>>> import numpy as np
>>> from numpy import linalg as LA
>>> np.set_printoptions(precision=1, suppress=True, linewidth=100)
>>> F = np.load("a.npy")
>>> print(F)
[[1.1 0.  2. ]
 [1.  0.1 0. ]
 [1.  0.  2.1]]
>>> x = np.array([0, 0, 4])
>>> h1 = np.maximum(F @ x, 0)
>>> print(F.T @ h1)
[17.2  0.  33.6]
>>> print(np.maximum(F @ x, 0) - np.maximum(-F @ x, 0))
[8.  0.  8.4]
>>> print(F * (h1 > 1e-9)[:, None])
[[1.1 0.  2. ]
 [0.  0.  0. ]
 [1.  0.  2.1]]
>>> print(np.tanh(F @ x))
[1. 0. 1.]
>>> left, sigma, Vh = LA.svd(F)
>>> print(sigma.round(1) + 0)
[3.3 0.9 0. ]
>>> Y = left[:, :2] @ np.diag(sigma[:2]) @ Vh[:2]
>>> print(round(np.abs(F - Y).max(), 1))
0.0
>>> print(LA.matrix_rank(F, rtol=0.05))
2
>>> print(round(float(LA.norm(F - Y, 2)), 1), round(sigma[2], 1))
0.0 0.0
>>> f = np.array([1, 3])
>>> print(np.correlate(F[1], F[0], "full"))
[2.  0.2 1.1 0.1 0. ]
>>> print(np.cross(F[1, :3], F[0, :3]))
[ 0.2 -2.  -0.1]
>>> data = np.loadtxt("arr.csv", delimiter=",")
>>> print(data)
[[2. 0. 0.]
 [0. 0. 0.]
 [0. 0. 0.]]
>>> # row 0 dominates
>>> print(LA.norm(data, axis=0))
[2. 0. 0.]
>>> left, sigma, Vh = LA.svd(data)
>>> print(np.argmax(sigma[:-1] / (sigma[1:] + 1e-6)) + 1)
1
>>> print(sigma)
[2. 0. 0.]
>>> Y = left[:, :1] @ np.diag(sigma[:1]) @ Vh[:1]
>>> print(Y)
[[2. 0. 0.]
 [0. 0. 0.]
 [0. 0. 0.]]
>>> print(np.round(LA.norm(data - Y) / LA.norm(data), 1))
0.0
>>> print(round(LA.norm(data - Y, 2), 1), sigma[1])
0.0 0.0
>>> print(LA.matrix_rank(Y))
1
>>> W0 = np.loadtxt("sample17.csv", delimiter=",")
>>> print(W0)
[[0. 1. 0. 0.]
 [0. 0. 3. 0.]
 [0. 0. 0. 2.]
 [0. 0. 0. 0.]]
>>> print(LA.matrix_power(W0, 3))
[[0. 0. 0. 6.]
 [0. 0. 0. 0.]
 [0. 0. 0. 0.]
 [0. 0. 0. 0.]]
>>> print(np.allclose(W0, W0.T))
False
>>> print(round(np.abs(LA.eigvals(W0)).max(), 1))
0.0
>>> print(W0 @ W0)
[[0. 0. 3. 0.]
 [0. 0. 0. 6.]
 [0. 0. 0. 0.]
 [0. 0. 0. 0.]]
>>> print(round(LA.det(W0), 1))
0.0
>>> print((W0 - W0.T) / 2)
[[ 0.   0.5  0.   0. ]
 [-0.5  0.   1.5  0. ]
 [ 0.  -1.5  0.   1. ]
 [ 0.   0.  -1.   0. ]]
>>> print(np.trace(W0))
0.0
>>> print(np.sort(np.abs(LA.eigvals(W0))))
[0. 0. 0. 0.]
>>> cov = W0.T @ W0
>>> print((W0 @ W0.T).shape)
(4, 4)
>>> print(np.diag(cov))
[0. 1. 9. 4.]
>>> print(LA.svd(W0, compute_uv=False) ** 2)
[9. 4. 1. 0.]
>>> print(round(float(LA.norm(W0, 2) / LA.norm(W0)), 1))
0.8
>>> print([round(float(x), 1) for x in LA.svd(W0, compute_uv=False)[:3]])
[3.0, 2.0, 1.0]
>>> print(LA.cond(W0) > 100)
True
>>> left, sigma, Vh = LA.svd(W0)
>>> evecs = Vh[:(sigma > 1e-8).sum()]
>>> rng = np.random.default_rng(930)
>>> x = W0[0] + -2 * W0[2] + rng.integers(2) * np.eye(4)[1]
>>> print(x)
[ 0.  1.  0. -4.]
>>> print(np.diag(evecs.T @ evecs))
[0. 1. 1. 1.]
>>> print(np.allclose(evecs.T @ evecs @ x, x))
True
>>> print(evecs.T @ evecs)
[[0. 0. 0. 0.]
 [0. 1. 0. 0.]
 [0. 0. 1. 0.]
 [0. 0. 0. 1.]]
>>> print(np.round(LA.norm(x - evecs.T @ evecs @ x), 1))
0.0
>>> print(LA.svd(W0, compute_uv=False))
[3. 2. 1. 0.]
>>> print(LA.norm(W0, axis=0))
[0. 1. 3. 2.]
>>> print(W0[:, 0] @ W0[:, 1])
0.0
>>> print(LA.pinv(W0))
[[0.  0.  0.  0. ]
 [1.  0.  0.  0. ]
 [0.  0.3 0.  0. ]
 [0.  0.  0.5 0. ]]
>>> feats = np.load("block16.npy")
>>> print(feats)
[[ 5  6  7]
 [ 8  9 10]]
>>> def softmax(z):
...     e = np.exp(z - z.max(axis=-1, keepdims=True))
...     return e / e.sum(axis=-1, keepdims=True)
... 
>>> print(softmax(feats[1] + -2))
[0.1 0.2 0.7]
>>> print(softmax(feats).sum(axis=1))
[1. 1.]
>>> scores = feats @ feats.T / np.sqrt(3)
>>> print(softmax(scores)[1] @ feats)
[ 8.  9. 10.]
>>> Y = feats / np.sqrt((feats ** 2).mean(axis=1, keepdims=True))
>>> print(LA.matrix_rank(Y) == LA.matrix_rank(feats))
True
>>> print(LA.matrix_rank(feats - feats.mean(axis=1, keepdims=True)))
1
>>> print(LA.norm(Y, axis=1))
[1.7 1.7]
>>> print(feats - feats.mean(axis=1, keepdims=True))
[[-1.  0.  1.]
 [-1.  0.  1.]]
>>> print([round(float(x), 1) for x in LA.svd(feats, compute_uv=False)[:3]])
[18.8, 0.4]
>>> print(round(float(LA.norm(feats, 2) / LA.norm(feats)), 1))
1.0
>>> print(np.argsort(-LA.norm(feats, axis=0).round(6), kind="stable")[:3])
[2 1 0]
>>> arr = np.load("case0.npy")
>>> print(arr)
[[ 0  0  0]
 [ 0  0  0]
 [ 0  0  0]
 [ 0  0  0]
 [ 3  4  1]
 [ 5  7  4]
 [ 4  2  1]
 [ 5  7  4]
 [ 3  4  1]
 [ 5  7  4]
 [ 4  2  1]
 [ 3  4  1]
 [ 8 11  5]
 [ 0  0  0]
 [ 4  2  1]
 [ 0  0  0]
 [ 0  0  0]
 [ 0  0  0]
 [ 3  4  1]
 [ 0  0  0]
 [ 0  0  0]
 [ 4  2  1]
 [ 4  2  1]
 [ 0  0  0]
 [ 4  2  1]
 [ 0  0  0]]
>>> hat = arr @ LA.solve(arr.T @ arr, arr.T)
>>> print(np.round(np.trace(hat), 1))
3.0
>>> print(LA.matrix_rank(np.eye(26) - hat))
23
>>> print(hat @ arr[:, 2])
[0. 0. 0. 0. 1. 4. 1. 4. 1. 4. 1. 1. 5. 0. 1. 0. 0. 0. 1. 0. 0. 1. 1. 0. 1. 0.]
>>> print(np.round(LA.eigvalsh(hat), 1) + 0)
[0. 0. 0. 0. 0. 0. 0. 0. 0. 0. 0. 0. 0. 0. 0. 0. 0. 0. 0. 0. 0. 0. 0. 1. 1. 1.]
